$ python -q
>>> import numpy as np
>>> from numpy import linalg as LA
>>> np.set_printoptions(suppress=True, linewidth=100)
>>> def rd(a):
...     return np.round(a, 1) + 0
... 
>>> mat = np.load("block14.npy")
>>> print(mat)
[[ -1.  -2.  -2.   3.]
 [ -1.  -2.  -2.   3.]
 [ -2.  -4.  -7.   9.]
 [ -2.  -4. -10.  12.]]
>>> rank = LA.matrix_rank(mat)
>>> print(rank)
2
>>> ns = LA.svd(mat)[2][rank:].T
>>> print(rd(mat @ ns))
[[0. 0.]
 [0. 0.]
 [0. 0.]
 [0. 0.]]
>>> print(ns.shape)
(4, 2)
>>> print([int(LA.matrix_rank(np.delete(mat, i, axis=0))) for i in range(4)])
[2, 2, 2, 2]
>>> print(np.allclose(mat @ ns, 0))
True
>>> Uu, sv, Vh = LA.svd(mat)
>>> evecs = Vh[:(sv > 1e-8).sum()]
>>> rng = np.random.default_rng(730)
>>> x0 = mat[3] + -2 * mat[1] + rng.integers(2) * np.eye(4)[0]
>>> print(x0)
[ 1.  0. -6.  6.]
>>> print(rd(np.diag(evecs.T @ evecs)))
[0.2 0.7 0.5 0.5]
>>> print(np.allclose(evecs.T @ evecs @ x0, x0))
False
>>> print(rd(LA.norm(x0 - evecs.T @ evecs @ x0)))
0.9
>>> mat[4]
Traceback (most recent call last):
  File "<python-input-21>", line 1, in <module>
    mat[4]
    ~~~^^^
IndexError: index 4 is out of bounds for axis 0 with size 4
>>> print(rd(LA.norm(mat)))
21.2
>>> print(mat.sum(axis=1))
[-2. -2. -4. -4.]
>>> print(LA.matrix_rank(mat))
2
>>> print(np.abs(mat).max())
12.0
>>> cent = np.array([[-0.5, 1.8, 1.2, -1.4, 1.2, -0.7]])
>>> E = np.array([[5], [-2], [-3], [-4], [-1], [-1], [3], [-3], [0], [4], [5], [2]]) @ cent + 0.3 * rng.normal(size=(12, 6))
>>> print(rd(E))
[[-2.7  9.1  5.7 -6.8  6.2 -3.2]
 [ 0.3 -3.1 -2.7  3.2 -1.8  1.4]
 [ 1.4 -5.4 -3.5  4.7 -4.   2.4]
 [ 1.9 -7.8 -4.8  5.8 -4.8  2.8]
 [ 0.8 -1.6 -1.3  1.2 -1.5  0.4]
 [ 0.6 -2.5 -0.8  1.7 -1.   0.7]
 [-1.9  5.3  3.3 -4.3  3.3 -2. ]
 [ 2.1 -5.5 -4.2  4.1 -3.5  2.5]
 [-0.4 -0.2  0.   0.3 -0.2  0. ]
 [-1.5  7.1  5.1 -5.9  4.9 -2.5]
 [-2.2  8.7  6.2 -7.6  5.8 -3.1]
 [-1.1  4.3  2.2 -3.5  2.7 -1. ]]
>>> P = E @ LA.solve(E.T @ E, E.T)
>>> print(np.allclose(P @ P, P))
True
>>> print(rd(np.diag(P)))
[0.4 0.5 0.8 0.5 0.4 0.5 0.4 0.7 0.2 0.4 0.5 0.5]
>>> Ac = E - E.mean(axis=0)
>>> Uu, sv, Vh = LA.svd(Ac, full_matrices=False)
>>> print(rd((sv ** 2).sum() ** 2 / (sv ** 4).sum()))
1.0
>>> print(rd(Vh[0] * np.sign(Vh[0, np.abs(Vh[0]).argmax()])))
[-0.2  0.6  0.4 -0.5  0.4 -0.2]
>>> print((np.sign(Uu[:, 0]) == np.sign(Uu[0, 0])).astype(int))
[1 0 0 0 0 0 1 0 0 1 1 1]
>>> print(np.abs(Uu[:, 0]).argmax())
10
>>> print(rd(np.abs(Vh[-1])))
[0.5 0.2 0.2 0.3 0.1 0.8]
>>> print(np.searchsorted(np.cumsum(sv ** 2) / (sv ** 2).sum(), 0.9) + 1)
1
>>> m1 = np.loadtxt("layer4.csv", delimiter=",")
>>> print(m1)
[[4. 0. 2. 6.]
 [0. 0. 0. 0.]
 [2. 0. 1. 3.]
 [6. 0. 3. 9.]]
>>> Uu, sv, Vh = LA.svd(m1)
>>> evecs = Vh[:(sv > 1e-8).sum()]
>>> x0 = m1[2] + 2 * m1[1] + rng.integers(2) * np.eye(4)[1]
>>> print(x0)
[2. 0. 1. 3.]
>>> print(LA.matrix_rank(np.vstack([m1, x0])))
1
>>> print(rd(np.diag(evecs.T @ evecs)))
[0.3 0.  0.1 0.6]
>>> print(rd(LA.norm(x0 - evecs.T @ evecs @ x0)))
0.0
>>> print(rd(evecs.T @ evecs))
[[0.3 0.  0.1 0.4]
 [0.  0.  0.  0. ]
 [0.1 0.  0.1 0.2]
 [0.4 0.  0.2 0.6]]
>>> print(np.abs(np.diag(LA.qr(m1)[1])) > 1e-9)
[ True False False False]
>>> print(rd(np.trace(LA.pinv(m1) @ m1)))
1.0
>>> print(np.allclose(m1[:-1].T @ LA.lstsq(m1[:-1].T, m1[-1])[0], m1[-1]))
True
>>> print(np.unique(m1.round(6), axis=0).shape)
(4, 4)
>>> out = np.array([[-2, 1], [0, 0], [-2, -2]])
>>> cent = np.array([[4, -2, 5, 0, 2, -5], [4, 2, 4, -1, -2, -5]])
>>> feats = out @ cent + 0.1 * rng.normal(size=(3, 6))
>>> print(rd(feats))
[[ -4.1   6.   -5.9  -1.2  -5.9   4.9]
 [  0.   -0.2  -0.1   0.    0.1   0.2]
 [-16.1  -0.2 -18.    1.9   0.1  19.9]]
>>> G = feats.T @ feats
>>> print((feats @ feats.T).shape)
(3, 3)
>>> print(rd(np.trace(G)), rd((feats ** 2).sum()))
1133.2 1133.2
>>> r0, g = feats[1], feats[2]
>>> print(rd(r0 @ r0))
0.1
>>> print(rd(r0 @ g))
6.2
>>> pr = (r0 @ g) / (r0 @ r0) * r0
>>> print(rd(np.outer(r0, g)))
[[ 0.6  0.   0.7 -0.1  0.  -0.7]
 [ 2.6  0.   3.  -0.3  0.  -3.3]
 [ 1.7  0.   1.9 -0.2  0.  -2.1]
 [ 0.8  0.   0.9 -0.1  0.  -0.9]
 [-2.   0.  -2.2  0.2  0.   2.4]
 [-3.1  0.  -3.4  0.4  0.   3.8]]
>>> print(rd((g - pr) @ r0))
0.0
>>> print(LA.cond(feats) > 100)
True
>>> print(rd(LA.norm(feats, 2) / LA.norm(feats)))
1.0
>>> print(LA.matrix_rank(feats, rtol=0.1))
2
>>> arr = np.load("out4.npy")
>>> print(arr)
[[-0.8  0.6  0.   0.4 -0.7]
 [ 0.2  0.2 -1.1  1.7 -0.3]
 [ 1.  -0.8  0.7 -0.9  0.3]
 [ 1.5 -1.6 -1.4 -0.3  0.2]
 [ 1.6 -2.1 -1.   1.7  0.9]
 [ 0.8  0.1 -0.7  0.5 -1.9]
 [-0.6 -0.7  0.1 -0.7  0.6]
 [-3.6  0.4  0.2 -0.8  0.1]
 [-0.7 -0.2 -0.8 -0.9  0.7]
 [ 0.5  7.  -8.   2.  -2.5]
 [ 0.9  0.6  0.2  1.9  0.8]]
>>> Uu, sv, Vh = LA.svd(mat, full_matrices=False)
>>> print(rd(np.cumsum(sv ** 2) / np.sum(sv ** 2)))
[1. 1. 1. 1.]
>>> print(rd(np.abs(Vh[0])))
[0.1 0.3 0.6 0.7]
>>> print(rd(sv))
[21.1  1.8  0.   0. ]
>>> print(rd(Vh @ Vh.T))
[[1. 0. 0. 0.]
 [0. 1. 0. 0.]
 [0. 0. 1. 0.]
 [0. 0. 0. 1.]]
>>> print(rd(Uu.T @ mat @ Vh.T))
[[21.1  0.   0.   0. ]
 [ 0.   1.8  0.   0. ]
 [ 0.   0.   0.   0. ]
 [ 0.   0.   0.   0. ]]
>>> print(Uu.shape, sv.shape, Vh.shape)
(4, 4) (4,) (4, 4)
>>> print(rd(sv / sv[0]))
[1.  0.1 0.  0. ]
>>> print((sv > 1e-8).sum())
2
>>> print(np.abs(Uu[:, 0]).round(6).argmax())
3
>>> lab = rng.permutation(5)
>>> out = arr[:, lab] * rng.choice([-1, 1], 5)
>>> print(out)
[[-0.6  0.  -0.7 -0.8 -0.4]
 [-0.2 -1.1 -0.3  0.2 -1.7]
 [ 0.8  0.7  0.3  1.   0.9]
 [ 1.6 -1.4  0.2  1.5  0.3]
 [ 2.1 -1.   0.9  1.6 -1.7]
 [-0.1 -0.7 -1.9  0.8 -0.5]
 [ 0.7  0.1  0.6 -0.6  0.7]
 [-0.4  0.2  0.1 -3.6  0.8]
 [ 0.2 -0.8  0.7 -0.7  0.9]
 [-7.  -8.  -2.5  0.5 -2. ]
 [-0.6  0.2  0.8  0.9 -1.9]]
>>> Uu, _, Vh = LA.svd(arr.T @ out)
>>> print(rd(LA.lstsq(arr, out)[0]))
[[ 0.  0.  0.  1.  0.]
 [-1.  0.  0.  0.  0.]
 [ 0.  1.  0.  0.  0.]
 [ 0.  0.  0.  0. -1.]
 [ 0.  0.  1.  0.  0.]]
>>> print(lab)
[1 2 4 0 3]
>>> print(rd(Uu @ Vh))
[[ 0.  0.  0.  1.  0.]
 [-1.  0.  0.  0.  0.]
 [ 0.  1.  0.  0.  0.]
 [ 0.  0.  0.  0. -1.]
 [ 0.  0.  1.  0.  0.]]
>>> P = arr @ LA.solve(arr.T @ arr, arr.T)
>>> print(rd(P @ arr[:, 4]))
[-0.7 -0.3  0.3  0.2  0.9 -1.9  0.6  0.1  0.7 -2.5  0.8]
>>> print(LA.matrix_rank(np.eye(11) - P))
6
>>> print(np.trace(P))
5.0
>>> print(rd(P))
[[ 0.1  0.1 -0.1 -0.1  0.   0.2 -0.1  0.2 -0.1  0.   0. ]
 [ 0.1  0.3 -0.2  0.   0.3  0.1  0.   0.1 -0.1  0.   0.1]
 [-0.1 -0.2  0.2  0.1 -0.1  0.   0.  -0.3  0.  -0.1 -0.1]
 [-0.1  0.   0.1  0.5  0.3  0.1  0.1 -0.1  0.2  0.  -0.3]
 [ 0.   0.3 -0.1  0.3  0.6  0.   0.1  0.   0.1 -0.1  0.2]
 [ 0.2  0.1  0.   0.1  0.   0.6 -0.1 -0.1 -0.2  0.  -0.3]
 [-0.1  0.   0.   0.1  0.1 -0.1  0.1  0.1  0.2  0.  -0.1]
 [ 0.2  0.1 -0.3 -0.1  0.  -0.1  0.1  0.7  0.2  0.  -0.2]
 [-0.1 -0.1  0.   0.2  0.1 -0.2  0.2  0.2  0.3  0.1 -0.1]
 [ 0.   0.  -0.1  0.  -0.1  0.   0.   0.   0.1  1.   0. ]
 [ 0.   0.1 -0.1 -0.3  0.2 -0.3 -0.1 -0.2 -0.1  0.   0.5]]
>>> print(rd(LA.eigvalsh(P)))
[0. 0. 0. 0. 0. 0. 1. 1. 1. 1. 1.]
>>> print(np.allclose(P @ P, P))
True
>>> J = np.load("a.npy")
>>> print(J)
[[0 0 0 0 1 0]
 [0 0 0 0 0 1]
 [0 0 1 0 0 0]
 [0 1 0 0 0 0]
 [0 0 0 1 0 0]
 [1 0 0 0 0 0]]
>>> x0 = np.array([9, 6, 4, 3, 3, 2])
>>> target = J @ x0
>>> print(target)
[3 2 4 6 3 9]
>>> print(rd(LA.solve(J, J[:, 4])))
[0. 0. 0. 0. 1. 0.]
>>> print(rd(LA.solve(J, 3 * target)))
[27. 18. 12.  9.  9.  6.]
